$ python3 -q
>>> import numpy as np
>>> np.set_printoptions(suppress=True, linewidth=200)
>>> Y = np.array([[-3, -1, 3, -2, 1, 2, 3],
...     [-1, 2, 2, -3, -3, -3, 3],
...     [-3, 0, 2, 2, -2, -2, -1],
...     [-2, -2, -3, -1, 1, 0, 0],
...     [2, 3, 0, 2, -2, 0, -1],
...     [2, 2, -2, 0, -3, -3, 1],
...     [-2, 3, 0, -1, -2, 3, -3]])
>>> arr = np.triu(Y)
>>> arr
array([[-3, -1,  3, -2,  1,  2,  3],
       [ 0,  2,  2, -3, -3, -3,  3],
       [ 0,  0,  2,  2, -2, -2, -1],
       [ 0,  0,  0, -1,  1,  0,  0],
       [ 0,  0,  0,  0, -2,  0, -1],
       [ 0,  0,  0,  0,  0, -3,  1],
       [ 0,  0,  0,  0,  0,  0, -3]])
>>> Q, evecs = np.linalg.qr(arr[:, :4])[0], np.linalg.qr(arr[:, 4:])[0]
>>> sv = np.linalg.svd(Q.T @ evecs, compute_uv=False)
>>> np.round(np.degrees(np.arccos(sv.clip(0, 1))), 2)
array([22.48, 33.63, 72.93])
>>> data = np.loadtxt("data.csv", delimiter=",")
>>> data
array([[ -1.2 ,  -1.4 ,   0.3 ,  -0.1 ,   0.6 ,  -4.78,   1.7 ],
       [ -1.  ,   0.5 ,  -1.8 ,   2.6 ,  -0.2 ,  -3.99,   0.  ],
       [ -0.9 ,   1.5 ,  -0.2 ,  -0.6 ,   0.8 ,  -3.62,   0.1 ],
       [ -0.6 ,  -0.8 ,   1.8 ,   1.6 ,   0.2 ,  -2.41,  -1.7 ],
       [ -0.4 ,   2.2 ,   1.3 ,  -0.9 ,   0.  ,  -1.63,  -0.2 ],
       [ -0.5 ,   1.1 ,   0.4 ,  -0.1 ,  -0.1 ,  -2.  ,   1.9 ],
       [  1.1 ,   1.  ,   0.9 ,   0.6 ,   0.  ,   4.43,  -1.4 ],
       [  0.9 ,  -0.3 ,   0.  ,  -0.4 ,   0.  ,   3.61,  -0.2 ],
       [  0.  ,  -0.6 ,  -0.3 ,   0.4 ,   0.7 ,  -0.01,  -0.7 ],
       [ -0.4 ,  -0.8 ,  -0.5 ,   1.3 ,  -0.4 ,  -1.58,   0.5 ],
       [  0.8 ,  -0.4 ,   1.4 ,   1.7 ,   1.1 ,   3.22,   0.5 ],
       [  1.4 ,   0.6 ,   1.3 ,   0.7 ,  -0.5 ,   5.57,   0.3 ],
       [  2.3 ,   1.1 ,   1.7 ,   0.2 ,   0.4 ,   9.19,   1.1 ],
       [ -0.1 ,   0.  ,  -0.7 ,  -0.1 ,   0.5 ,  -0.43,   1.1 ],
       [ -2.7 ,   0.  ,   0.5 ,   0.5 ,   2.3 , -10.81,   0.1 ],
       [  1.2 ,  -1.3 ,   1.1 ,  -0.1 ,   0.4 ,   4.81,  -0.4 ],
       [ -0.1 ,  -0.6 ,   2.4 ,  -1.  ,  -3.5 ,  -0.46,   0.1 ],
       [ -0.3 ,   0.1 ,  -0.2 ,  -1.1 ,   0.7 ,  -1.19,   0.6 ],
       [ -1.2 ,   0.2 ,   1.  ,  -0.9 ,  -0.7 ,  -4.79,   0.4 ],
       [  0.3 ,  -0.3 ,   0.  ,   0.  ,   0.3 ,   1.17,  -0.5 ],
       [  0.9 ,   0.  ,   1.7 ,  -0.3 ,   2.  ,   3.61,   0.1 ],
       [  1.2 ,   0.5 ,  -0.1 ,  -0.1 ,   0.1 ,   4.8 ,  -0.5 ],
       [  0.2 ,  -0.3 ,   0.8 ,   2.4 ,  -1.1 ,   0.78,   1.5 ],
       [ -0.7 ,  -0.2 ,   0.8 ,   0.1 ,   0.  ,  -2.79,  -1.2 ],
       [  1.  ,   2.7 ,  -1.5 ,  -1.1 ,  -0.1 ,   4.04,   0.4 ],
       [ -0.5 ,  -0.6 ,   0.6 ,   0.7 ,  -1.1 ,  -2.02,  -0.5 ],
       [ -2.4 ,  -0.5 ,   0.3 ,  -0.9 ,  -2.4 ,  -9.59,   1.6 ],
       [ -0.1 ,   0.5 ,   1.5 ,   0.2 ,   1.2 ,  -0.36,   2.  ],
       [ -0.5 ,  -1.2 ,  -0.1 ,  -1.2 ,  -0.7 ,  -2.  ,  -0.8 ],
       [  0.1 ,  -0.7 ,  -0.4 ,  -1.4 ,  -1.2 ,   0.45,   0.8 ],
       [  0.9 ,   0.1 ,  -0.1 ,  -1.  ,  -1.7 ,   3.58,  -0.9 ],
       [ -0.6 ,  -0.2 ,  -0.4 ,  -0.2 ,   1.3 ,  -2.38,   0.8 ],
       [  0.6 ,  -0.3 ,   0.  ,  -1.3 ,   0.  ,   2.42,   2.5 ]])
>>> # column 5 dominates
>>> W = np.array([[3, -4, -4, 5, -3, -1],
...     [1, 3, 0, 2, 0, -4],
...     [-4, 1, -1, 0, -1, 2],
...     [-3, -3, 5, -3, -1, 0],
...     [-5, 0, -2, 1, -5, -4],
...     [3, -3, -3, -4, -3, 5],
...     [-3, 4, 0, 3, 5, -3]])
>>> coef = np.array([-2, 1, 1, 2, 2, 3])
>>> H = np.maximum(data @ W + coef, 0)
>>> np.round((H > 0).mean(axis=0), 2)
array([0.36, 0.58, 0.55, 0.61, 0.61, 0.58])
>>> C = np.array([[4, 1], [2, 4], [-2, 4], [-4, -3], [5, -4], [0, 0]])
>>> (H @ C).round(6).argmax(axis=1)
array([0, 1, 1, 1, 0, 0, 0, 0, 1, 0, 0, 0, 0, 0, 1, 0, 0, 0, 0, 0, 0, 0, 0, 1, 0, 0, 0, 0, 0, 0, 0, 1, 0])
